$ ipython --no-banner

In [1]: import numpy as np

In [2]: import numpy.linalg as la

In [3]: np.set_printoptions(suppress=True, linewidth=160)

In [4]: tidy = lambda a: np.round(a, 3) + 0

In [5]: arr = np.load("case13.npy")

In [6]: arr
Out[6]: 
array([[0, 0, 0, 0, 1, 0, 0, 0, 1, 1],
       [0, 0, 1, 1, 0, 1, 0, 0, 0, 0],
       [0, 1, 0, 1, 0, 1, 0, 1, 0, 0],
       [0, 1, 1, 0, 0, 1, 0, 1, 0, 0],
       [1, 0, 0, 0, 0, 0, 1, 0, 1, 1],
       [0, 1, 1, 1, 0, 0, 0, 1, 0, 0],
       [0, 0, 0, 0, 1, 0, 0, 0, 1, 1],
       [0, 0, 1, 1, 0, 1, 0, 0, 0, 0],
       [1, 0, 0, 0, 1, 0, 1, 0, 0, 0],
       [1, 0, 0, 0, 1, 0, 1, 0, 0, 0]])

In [7]: # symmetric, so the eigenvalues are real

In [8]: [round(float(la.det(arr[:i, :i])), 2) + 0 for i in range(1, 11)]
Out[8]: [0.0, 0.0, 0.0, 0.0, -2.0, 3.0, 0.0, 0.0, 0.0, 0.0]

In [9]: feats = np.loadtxt("run5.csv", delimiter=",")

In [10]: tidy(feats)
Out[10]: 
array([[-1.05 ,  0.623, -1.104,  0.242, -0.722, -0.377, -0.743, -0.122],
       [ 0.   , -1.492,  0.018,  0.325,  0.164, -0.94 , -0.867,  0.081],
       [ 0.984, -0.078, -1.461,  0.29 ,  0.54 , -0.179,  0.461, -0.52 ],
       [ 0.328, -0.68 , -0.034,  0.011, -1.681,  0.166,  0.637, -0.412],
       [-0.197,  0.063, -0.165,  0.605, -0.102, -0.704,  0.994,  1.439],
       [ 0.722,  0.058, -0.444, -1.365, -0.343, -0.017, -0.575,  0.984],
       [ 0.131, -0.382, -0.331,  0.892, -0.042,  1.461, -0.541,  0.708],
       [-1.116, -0.874, -0.557, -0.853,  0.453,  0.531,  0.683,  0.001]])

In [11]: q, R = la.qr(feats)

In [12]: print(tidy(R))
[[2. 0. 0. 0. 0. 0. 0. 0.]
 [0. 2. 0. 0. 0. 0. 0. 0.]
 [0. 0. 2. 0. 0. 0. 0. 0.]
 [0. 0. 0. 2. 0. 0. 0. 0.]
 [0. 0. 0. 0. 2. 0. 0. 0.]
 [0. 0. 0. 0. 0. 2. 0. 0.]
 [0. 0. 0. 0. 0. 0. 2. 0.]
 [0. 0. 0. 0. 0. 0. 0. 2.]]

In [13]: m1 = 5 * np.eye(13) + np.ones((13, 13))

In [14]: m1
Out[14]: 
array([[6., 1., 1., 1., 1., 1., 1., 1., 1., 1., 1., 1., 1.],
       [1., 6., 1., 1., 1., 1., 1., 1., 1., 1., 1., 1., 1.],
       [1., 1., 6., 1., 1., 1., 1., 1., 1., 1., 1., 1., 1.],
       [1., 1., 1., 6., 1., 1., 1., 1., 1., 1., 1., 1., 1.],
       [1., 1., 1., 1., 6., 1., 1., 1., 1., 1., 1., 1., 1.],
       [1., 1., 1., 1., 1., 6., 1., 1., 1., 1., 1., 1., 1.],
       [1., 1., 1., 1., 1., 1., 6., 1., 1., 1., 1., 1., 1.],
       [1., 1., 1., 1., 1., 1., 1., 6., 1., 1., 1., 1., 1.],
       [1., 1., 1., 1., 1., 1., 1., 1., 6., 1., 1., 1., 1.],
       [1., 1., 1., 1., 1., 1., 1., 1., 1., 6., 1., 1., 1.],
       [1., 1., 1., 1., 1., 1., 1., 1., 1., 1., 6., 1., 1.],
       [1., 1., 1., 1., 1., 1., 1., 1., 1., 1., 1., 6., 1.],
       [1., 1., 1., 1., 1., 1., 1., 1., 1., 1., 1., 1., 6.]])

In [15]: q, R = la.qr(m1)

In [16]: tidy(abs(R[0, 0])), tidy(la.norm(m1[:, 0]))
Out[16]: (np.float64(6.928), np.float64(6.928))

In [17]: tidy(np.trace(q @ q.T))
Out[17]: np.float64(13.0)

In [18]: Uu, sv, vt = la.svd(m1, full_matrices=False)

In [19]: Uu.shape, sv.shape, vt.shape
Out[19]: ((13, 13), (13,), (13, 13))

In [20]: np.abs(Uu[:, 0]).round(6).argmax()
Out[20]: np.int64(0)

In [21]: tidy(sv)
Out[21]: array([18.,  5.,  5.,  5.,  5.,  5.,  5.,  5.,  5.,  5.,  5.,  5.,  5.])

In [22]: np.allclose(Uu * sv @ vt, m1)
Out[22]: True

In [23]: tidy(np.cumsum(sv ** 2) / np.sum(sv ** 2))
Out[23]: array([0.519, 0.559, 0.599, 0.639, 0.679, 0.72 , 0.76 , 0.8  , 0.84 , 0.88 , 0.92 , 0.96 , 1.   ])

In [24]: Y = np.array([[-2, 2, 2],
    ...:     [2, 2, 1],
    ...:     [-2, 2, 0],
    ...:     [-1, -1, -1],
    ...:     [-1, 1, -1],
    ...:     [-1, 1, 1],
    ...:     [-2, -1, 1],
    ...:     [0, 2, 0],
    ...:     [-1, 1, 1],
    ...:     [0, -1, 2],
    ...:     [-2, 2, 2],
    ...:     [-1, -2, 2],
    ...:     [0, -2, 2]])

In [25]: print(la.matrix_rank(np.vstack([m1, Y.T])))
13

In [26]: la.matrix_rank(m1 @ Y)
Out[26]: np.int64(3)

In [27]: print(np.vstack([m1, Y.T]).shape)
(16, 13)

In [28]: ev, vecs = la.eigh(m1)

In [29]: tidy(ev)
Out[29]: array([ 5.,  5.,  5.,  5.,  5.,  5.,  5.,  5.,  5.,  5.,  5.,  5., 18.])

In [30]: np.abs(vecs[:, -1]).round(6).argmax()
Out[30]: np.int64(0)

In [31]: print((ev > 1e-8).sum(), (ev < -1e-8).sum())
13 0

In [32]: E = np.loadtxt("m.csv", delimiter=",")

In [33]: print(E)
[[1. 0. 0. 0. 0. 0. 0. 0. 0. 0. 0. 0.]
 [2. 1. 0. 0. 0. 0. 0. 0. 0. 0. 0. 0.]
 [8. 6. 1. 0. 0. 0. 0. 0. 0. 0. 0. 0.]
 [5. 2. 7. 1. 0. 0. 0. 0. 0. 0. 0. 0.]
 [4. 8. 7. 4. 1. 0. 0. 0. 0. 0. 0. 0.]
 [8. 9. 4. 8. 7. 1. 0. 0. 0. 0. 0. 0.]
 [4. 4. 6. 7. 2. 6. 1. 0. 0. 0. 0. 0.]
 [3. 2. 0. 9. 8. 1. 4. 1. 0. 0. 0. 0.]
 [4. 7. 2. 8. 2. 7. 1. 2. 1. 0. 0. 0.]
 [5. 9. 0. 3. 5. 2. 2. 9. 6. 1. 0. 0.]
 [3. 2. 1. 6. 1. 9. 7. 4. 2. 2. 1. 0.]
 [4. 1. 1. 0. 9. 1. 5. 4. 6. 3. 4. 1.]]

In [34]: tidy(np.abs(la.eigvals(E)).max())
Out[34]: np.float64(1.0)

In [35]: tidy(la.matrix_power(E, 3))
Out[35]: 
array([[   1.,    0.,    0.,    0.,    0.,    0.,    0.,    0.,    0.,    0.,    0.,    0.],
       [   6.,    1.,    0.,    0.,    0.,    0.,    0.,    0.,    0.,    0.,    0.,    0.],
       [  60.,   18.,    1.,    0.,    0.,    0.,    0.,    0.,    0.,    0.,    0.,    0.],
       [ 279.,  132.,   21.,    1.,    0.,    0.,    0.,    0.,    0.,    0.,    0.,    0.],
       [ 612.,  342.,  105.,   12.,    1.,    0.,    0.,    0.,    0.,    0.,    0.,    0.],
       [1550., 1001.,  523.,  108.,   21.,    1.,    0.,    0.,    0.,    0.,    0.,    0.],
       [1837., 1342.,  965.,  357.,  132.,   18.,    1.,    0.,    0.,    0.,    0.,    0.],
       [2306., 1681., 1118.,  483.,  237.,   75.,   12.,    1.,    0.,    0.,    0.,    0.],
       [2315., 1808., 1490.,  679.,  279.,   93.,   27.,    6.,    1.,    0.,    0.,    0.],
       [3378., 2884., 2735., 1860.,  942.,  459.,  180.,   63.,   18.,    1.,    0.,    0.],
       [4056., 3459., 2950., 2019., 1064.,  457.,  187.,  102.,   42.,    6.,    1.,    0.],
       [4488., 3939., 3134., 2971., 1737.,  946.,  445.,  301.,  144.,   33.,   12.,    1.]])

In [36]: E @ E
Out[36]: 
array([[  1.,   0.,   0.,   0.,   0.,   0.,   0.,   0.,   0.,   0.,   0.,   0.],
       [  4.,   1.,   0.,   0.,   0.,   0.,   0.,   0.,   0.,   0.,   0.,   0.],
       [ 28.,  12.,   1.,   0.,   0.,   0.,   0.,   0.,   0.,   0.,   0.,   0.],
       [ 70.,  46.,  14.,   1.,   0.,   0.,   0.,   0.,   0.,   0.,   0.,   0.],
       [100.,  66.,  42.,   8.,   1.,   0.,   0.,   0.,   0.,   0.,   0.,   0.],
       [134., 114., 113.,  44.,  14.,   1.,   0.,   0.,   0.,   0.,   0.,   0.],
       [155., 128.,  99.,  70.,  46.,  12.,   1.,   0.,   0.,   0.,   0.,   0.],
       [111., 111., 147.,  86.,  31.,  26.,   8.,   1.,   0.,   0.,   0.,   0.],
       [152., 129., 108., 105.,  71.,  22.,  10.,   4.,   1.,   0.,   0.,   0.],
       [138., 150.,  88., 185., 112.,  67.,  46.,  30.,  12.,   1.,   0.,   0.],
       [182., 179., 133., 195., 125.,  82.,  36.,  30.,  16.,   4.,   1.,   0.],
       [145., 194., 115., 196.,  98., 120.,  66.,  63.,  38.,  14.,   8.,   1.]])

In [37]: (E + E.T) / 2
Out[37]: 
array([[1. , 1. , 4. , 2.5, 2. , 4. , 2. , 1.5, 2. , 2.5, 1.5, 2. ],
       [1. , 1. , 3. , 1. , 4. , 4.5, 2. , 1. , 3.5, 4.5, 1. , 0.5],
       [4. , 3. , 1. , 3.5, 3.5, 2. , 3. , 0. , 1. , 0. , 0.5, 0.5],
       [2.5, 1. , 3.5, 1. , 2. , 4. , 3.5, 4.5, 4. , 1.5, 3. , 0. ],
       [2. , 4. , 3.5, 2. , 1. , 3.5, 1. , 4. , 1. , 2.5, 0.5, 4.5],
       [4. , 4.5, 2. , 4. , 3.5, 1. , 3. , 0.5, 3.5, 1. , 4.5, 0.5],
       [2. , 2. , 3. , 3.5, 1. , 3. , 1. , 2. , 0.5, 1. , 3.5, 2.5],
       [1.5, 1. , 0. , 4.5, 4. , 0.5, 2. , 1. , 1. , 4.5, 2. , 2. ],
       [2. , 3.5, 1. , 4. , 1. , 3.5, 0.5, 1. , 1. , 3. , 1. , 3. ],
       [2.5, 4.5, 0. , 1.5, 2.5, 1. , 1. , 4.5, 3. , 1. , 1. , 1.5],
       [1.5, 1. , 0.5, 3. , 0.5, 4.5, 3.5, 2. , 1. , 1. , 1. , 2. ],
       [2. , 0.5, 0.5, 0. , 4.5, 0.5, 2.5, 2. , 3. , 1.5, 2. , 1. ]])

In [38]: print(np.allclose(E, E.T))
False

In [39]: tidy(np.sort(np.abs(la.eigvals(E))))
Out[39]: array([1., 1., 1., 1., 1., 1., 1., 1., 1., 1., 1., 1.])

In [40]: print(tidy(la.det(E)))
1.0

In [41]: np.trace(E)
Out[41]: np.float64(12.0)

In [42]: (E - E.T) / 2
Out[42]: 
array([[ 0. , -1. , -4. , -2.5, -2. , -4. , -2. , -1.5, -2. , -2.5, -1.5, -2. ],
       [ 1. ,  0. , -3. , -1. , -4. , -4.5, -2. , -1. , -3.5, -4.5, -1. , -0.5],
       [ 4. ,  3. ,  0. , -3.5, -3.5, -2. , -3. ,  0. , -1. ,  0. , -0.5, -0.5],
       [ 2.5,  1. ,  3.5,  0. , -2. , -4. , -3.5, -4.5, -4. , -1.5, -3. ,  0. ],
       [ 2. ,  4. ,  3.5,  2. ,  0. , -3.5, -1. , -4. , -1. , -2.5, -0.5, -4.5],
       [ 4. ,  4.5,  2. ,  4. ,  3.5,  0. , -3. , -0.5, -3.5, -1. , -4.5, -0.5],
       [ 2. ,  2. ,  3. ,  3.5,  1. ,  3. ,  0. , -2. , -0.5, -1. , -3.5, -2.5],
       [ 1.5,  1. ,  0. ,  4.5,  4. ,  0.5,  2. ,  0. , -1. , -4.5, -2. , -2. ],
       [ 2. ,  3.5,  1. ,  4. ,  1. ,  3.5,  0.5,  1. ,  0. , -3. , -1. , -3. ],
       [ 2.5,  4.5,  0. ,  1.5,  2.5,  1. ,  1. ,  4.5,  3. ,  0. , -1. , -1.5],
       [ 1.5,  1. ,  0.5,  3. ,  0.5,  4.5,  3.5,  2. ,  1. ,  1. ,  0. , -2. ],
       [ 2. ,  0.5,  0.5,  0. ,  4.5,  0.5,  2.5,  2. ,  3. ,  1.5,  2. ,  0. ]])

In [43]: r0, g = E[4], E[10]

In [44]: r0 @ g
Out[44]: np.float64(60.0)

In [45]: pr = (r0 @ g) / (r0 @ r0) * r0

In [46]: np.outer(r0, g)
Out[46]: 
array([[12.,  8.,  4., 24.,  4., 36., 28., 16.,  8.,  8.,  4.,  0.],
       [24., 16.,  8., 48.,  8., 72., 56., 32., 16., 16.,  8.,  0.],
       [21., 14.,  7., 42.,  7., 63., 49., 28., 14., 14.,  7.,  0.],
       [12.,  8.,  4., 24.,  4., 36., 28., 16.,  8.,  8.,  4.,  0.],
       [ 3.,  2.,  1.,  6.,  1.,  9.,  7.,  4.,  2.,  2.,  1.,  0.],
       [ 0.,  0.,  0.,  0.,  0.,  0.,  0.,  0.,  0.,  0.,  0.,  0.],
       [ 0.,  0.,  0.,  0.,  0.,  0.,  0.,  0.,  0.,  0.,  0.,  0.],
       [ 0.,  0.,  0.,  0.,  0.,  0.,  0.,  0.,  0.,  0.,  0.,  0.],
       [ 0.,  0.,  0.,  0.,  0.,  0.,  0.,  0.,  0.,  0.,  0.,  0.],
       [ 0.,  0.,  0.,  0.,  0.,  0.,  0.,  0.,  0.,  0.,  0.,  0.],
       [ 0.,  0.,  0.,  0.,  0.,  0.,  0.,  0.,  0.,  0.,  0.,  0.],
       [ 0.,  0.,  0.,  0.,  0.,  0.,  0.,  0.,  0.,  0.,  0.,  0.]])

In [47]: print(tidy(g - pr))
[ 1.356 -1.288 -1.877  4.356  0.589  9.     7.     4.     2.     2.     1.     0.   ]

In [48]: tidy(la.norm(r0 + g) ** 2 + la.norm(r0 - g) ** 2)
Out[48]: np.float64(704.0)

In [49]: tidy((g - pr) @ r0)
Out[49]: np.float64(0.0)

In [50]: data = np.load("layer18.npy")

In [51]: tidy(data)
Out[51]: 
array([[ 0.408, -0.228, -0.268,  0.066, -0.142,  0.048, -0.04 ,  0.038, -0.089, -0.16 , -0.047, -0.229],
       [-0.228,  0.667,  0.084, -0.075, -0.371, -0.032, -0.011,  0.01 , -0.026, -0.055, -0.073,  0.095],
       [-0.268,  0.084,  0.602, -0.036,  0.18 ,  0.081,  0.046,  0.17 ,  0.207, -0.108,  0.012, -0.187],
       [ 0.066, -0.075, -0.036,  0.525, -0.176, -0.072,  0.144, -0.125,  0.362,  0.133,  0.08 , -0.104],
       [-0.142, -0.371,  0.18 , -0.176,  0.538, -0.055,  0.046, -0.047, -0.011,  0.033, -0.077,  0.112],
       [ 0.048, -0.032,  0.081, -0.072, -0.055,  0.894, -0.107, -0.173,  0.047, -0.105,  0.145,  0.03 ],
       [-0.04 , -0.011,  0.046,  0.144,  0.046, -0.107,  0.126, -0.143,  0.153, -0.041, -0.163,  0.007],
       [ 0.038,  0.01 ,  0.17 , -0.125, -0.047, -0.173, -0.143,  0.464, -0.131,  0.022,  0.249, -0.264],
       [-0.089, -0.026,  0.207,  0.362, -0.011,  0.047,  0.153, -0.131,  0.368,  0.035, -0.004, -0.081],
       [-0.16 , -0.055, -0.108,  0.133,  0.033, -0.105, -0.041,  0.022,  0.035,  0.417,  0.345,  0.225],
       [-0.047, -0.073,  0.012,  0.08 , -0.077,  0.145, -0.163,  0.249, -0.004,  0.345,  0.539,  0.   ],
       [-0.229,  0.095, -0.187, -0.104,  0.112,  0.03 ,  0.007, -0.264, -0.081,  0.225,  0.   ,  0.451]])

In [52]: # null space of dimension 6

In [53]: ev, vecs = la.eigh(data)

In [54]: (ev > 1e-8).sum(), (ev < -1e-8).sum()
Out[54]: (np.int64(6), np.int64(0))

In [55]: tidy(vecs.T @ data @ vecs)
Out[55]: 
array([[0., 0., 0., 0., 0., 0., 0., 0., 0., 0., 0., 0.],
       [0., 0., 0., 0., 0., 0., 0., 0., 0., 0., 0., 0.],
       [0., 0., 0., 0., 0., 0., 0., 0., 0., 0., 0., 0.],
       [0., 0., 0., 0., 0., 0., 0., 0., 0., 0., 0., 0.],
       [0., 0., 0., 0., 0., 0., 0., 0., 0., 0., 0., 0.],
       [0., 0., 0., 0., 0., 0., 0., 0., 0., 0., 0., 0.],
       [0., 0., 0., 0., 0., 0., 1., 0., 0., 0., 0., 0.],
       [0., 0., 0., 0., 0., 0., 0., 1., 0., 0., 0., 0.],
       [0., 0., 0., 0., 0., 0., 0., 0., 1., 0., 0., 0.],
       [0., 0., 0., 0., 0., 0., 0., 0., 0., 1., 0., 0.],
       [0., 0., 0., 0., 0., 0., 0., 0., 0., 0., 1., 0.],
       [0., 0., 0., 0., 0., 0., 0., 0., 0., 0., 0., 1.]])

In [56]: tidy(ev.sum()), tidy(np.trace(data))
Out[56]: (np.float64(6.0), np.float64(6.0))
